>>> import numpy as np
>>> np.set_printoptions(precision=2, suppress=True, linewidth=160)
>>> def rnd(a):
...     return np.round(a, 2) + 0
... 
>>> mat = np.loadtxt("layer12.csv", delimiter=",")
>>> rnd(mat)
array([[-0.48, -0.17, -0.2 ,  0.58, -0.57, -0.12,  0.15,  0.09],
       [ 0.71, -0.01,  0.06,  0.51, -0.04, -0.29, -0.21,  0.32],
       [ 0.04,  0.52,  0.02,  0.04,  0.07,  0.12,  0.72,  0.44],
       [ 0.2 , -0.63, -0.46, -0.3 , -0.07,  0.25,  0.18,  0.42],
       [ 0.24, -0.41,  0.48,  0.22, -0.02,  0.28,  0.48, -0.43],
       [-0.04, -0.21,  0.24, -0.37, -0.1 , -0.81,  0.29,  0.05],
       [ 0.08,  0.12,  0.48, -0.32, -0.67,  0.27, -0.22,  0.26],
       [-0.4 , -0.28,  0.48,  0.18,  0.45,  0.07, -0.17,  0.51]])
>>> x = np.array([4, -2, -2, -3, 5, -2, 5, 0])
>>> rhs = mat @ x
>>> rnd(rhs)
array([-4.79,  0.58,  2.67,  3.91,  1.91,  3.45, -4.93, -1.25])
>>> rnd(np.linalg.solve(mat, mat[:, 6]))
array([0., 0., 0., 0., 0., 0., 1., 0.])
>>> rnd(np.linalg.solve(mat, -2 * rhs))
array([ -8.,   4.,   4.,   6., -10.,   4., -10.,   0.])
>>> rnd(np.linalg.solve(mat, rhs + mat[:, 4]))
array([ 4., -2., -2., -3.,  6., -2.,  5.,  0.])
>>> rng = np.random.default_rng(626127)
>>> z = rng.permutation(8)
>>> z
array([3, 5, 7, 2, 4, 1, 6, 0])
>>> out = mat[z][:, z]
>>> print(rnd(np.trace(out)))
-1.31
>>> rnd(np.diag(out))
array([-0.3 , -0.81,  0.51,  0.02, -0.02, -0.01, -0.22, -0.48])
>>> np.allclose(out, mat)
False
>>> print(rnd(out))
[[-0.3   0.25  0.42 -0.46 -0.07 -0.63  0.18  0.2 ]
 [-0.37 -0.81  0.05  0.24 -0.1  -0.21  0.29 -0.04]
 [ 0.18  0.07  0.51  0.48  0.45 -0.28 -0.17 -0.4 ]
 [ 0.04  0.12  0.44  0.02  0.07  0.52  0.72  0.04]
 [ 0.22  0.28 -0.43  0.48 -0.02 -0.41  0.48  0.24]
 [ 0.51 -0.29  0.32  0.06 -0.04 -0.01 -0.21  0.71]
 [-0.32  0.27  0.26  0.48 -0.67  0.12 -0.22  0.08]
 [ 0.58 -0.12  0.09 -0.2  -0.57 -0.17  0.15 -0.48]]
>>> rnd(np.sort(np.abs(np.linalg.eigvals(out))))
array([1., 1., 1., 1., 1., 1., 1., 1.])
>>> def softmax(z):
...     e = np.exp(z - z.max(axis=-1, keepdims=True))
...     return e / e.sum(axis=-1, keepdims=True)
... 
>>> print(rnd(softmax(out[2] + -3)))
[0.13 0.11 0.18 0.17 0.17 0.08 0.09 0.07]
>>> print(rnd(softmax(out[2])))
[0.13 0.11 0.18 0.17 0.17 0.08 0.09 0.07]
>>> print(rnd(softmax(10 * out[2])))
[0.02 0.01 0.44 0.31 0.23 0.   0.   0.  ]
>>> scores = out @ out.T / np.sqrt(8)
>>> rnd(softmax(scores)[2] @ out)
array([ 0.07, -0.02,  0.22,  0.16, -0.09, -0.14,  0.14,  0.02])
>>> rnd(softmax(scores))
array([[0.17, 0.12, 0.12, 0.12, 0.12, 0.12, 0.12, 0.12],
       [0.12, 0.17, 0.12, 0.12, 0.12, 0.12, 0.12, 0.12],
       [0.12, 0.12, 0.17, 0.12, 0.12, 0.12, 0.12, 0.12],
       [0.12, 0.12, 0.12, 0.17, 0.12, 0.12, 0.12, 0.12],
       [0.12, 0.12, 0.12, 0.12, 0.17, 0.12, 0.12, 0.12],
       [0.12, 0.12, 0.12, 0.12, 0.12, 0.17, 0.12, 0.12],
       [0.12, 0.12, 0.12, 0.12, 0.12, 0.12, 0.17, 0.12],
       [0.12, 0.12, 0.12, 0.12, 0.12, 0.12, 0.12, 0.17]])
>>> m1 = np.loadtxt("data.csv", delimiter=",")
>>> print(m1)
[[ 4.  4.  4.  4.  4.  4.  4.  4.  4.  4.  4.]
 [ 4.  8.  8.  8.  8.  8.  8.  8.  8.  8.  8.]
 [ 4.  8. 12. 12. 12. 12. 12. 12. 12. 12. 12.]
 [ 4.  8. 12. 16. 16. 16. 16. 16. 16. 16. 16.]
 [ 4.  8. 12. 16. 20. 20. 20. 20. 20. 20. 20.]
 [ 4.  8. 12. 16. 20. 24. 24. 24. 24. 24. 24.]
 [ 4.  8. 12. 16. 20. 24. 28. 28. 28. 28. 28.]
 [ 4.  8. 12. 16. 20. 24. 28. 32. 32. 32. 32.]
 [ 4.  8. 12. 16. 20. 24. 28. 32. 36. 36. 36.]
 [ 4.  8. 12. 16. 20. 24. 28. 32. 36. 40. 40.]
 [ 4.  8. 12. 16. 20. 24. 28. 32. 36. 40. 44.]]
>>> # equal to its transpose
>>> ev, vecs = np.linalg.eigh(m1)
>>> x = np.array([1, 3, 3, 2, 2, 0, 0, 2, 5, 2, 5])
>>> x @ m1 @ x
np.float64(12112.0)
>>> rnd(np.linalg.eigvalsh(m1[1:, 1:]))
array([  1.02,   1.1 ,   1.25,   1.5 ,   1.94,   2.74,   4.37,   8.45,  23.57, 214.05])
>>> print(np.abs(m1).sum(axis=1).max(), rnd(np.abs(ev).max()))
264.0 214.73
>>> rnd(vecs * np.abs(ev) @ vecs.T)
array([[ 4.,  4.,  4.,  4.,  4.,  4.,  4.,  4.,  4.,  4.,  4.],
       [ 4.,  8.,  8.,  8.,  8.,  8.,  8.,  8.,  8.,  8.,  8.],
       [ 4.,  8., 12., 12., 12., 12., 12., 12., 12., 12., 12.],
       [ 4.,  8., 12., 16., 16., 16., 16., 16., 16., 16., 16.],
       [ 4.,  8., 12., 16., 20., 20., 20., 20., 20., 20., 20.],
       [ 4.,  8., 12., 16., 20., 24., 24., 24., 24., 24., 24.],
       [ 4.,  8., 12., 16., 20., 24., 28., 28., 28., 28., 28.],
       [ 4.,  8., 12., 16., 20., 24., 28., 32., 32., 32., 32.],
       [ 4.,  8., 12., 16., 20., 24., 28., 32., 36., 36., 36.],
       [ 4.,  8., 12., 16., 20., 24., 28., 32., 36., 40., 40.],
       [ 4.,  8., 12., 16., 20., 24., 28., 32., 36., 40., 44.]])
>>> rnd(vecs * np.maximum(ev, 0) @ vecs.T)
array([[ 4.,  4.,  4.,  4.,  4.,  4.,  4.,  4.,  4.,  4.,  4.],
       [ 4.,  8.,  8.,  8.,  8.,  8.,  8.,  8.,  8.,  8.,  8.],
       [ 4.,  8., 12., 12., 12., 12., 12., 12., 12., 12., 12.],
       [ 4.,  8., 12., 16., 16., 16., 16., 16., 16., 16., 16.],
       [ 4.,  8., 12., 16., 20., 20., 20., 20., 20., 20., 20.],
       [ 4.,  8., 12., 16., 20., 24., 24., 24., 24., 24., 24.],
       [ 4.,  8., 12., 16., 20., 24., 28., 28., 28., 28., 28.],
       [ 4.,  8., 12., 16., 20., 24., 28., 32., 32., 32., 32.],
       [ 4.,  8., 12., 16., 20., 24., 28., 32., 36., 36., 36.],
       [ 4.,  8., 12., 16., 20., 24., 28., 32., 36., 40., 40.],
       [ 4.,  8., 12., 16., 20., 24., 28., 32., 36., 40., 44.]])
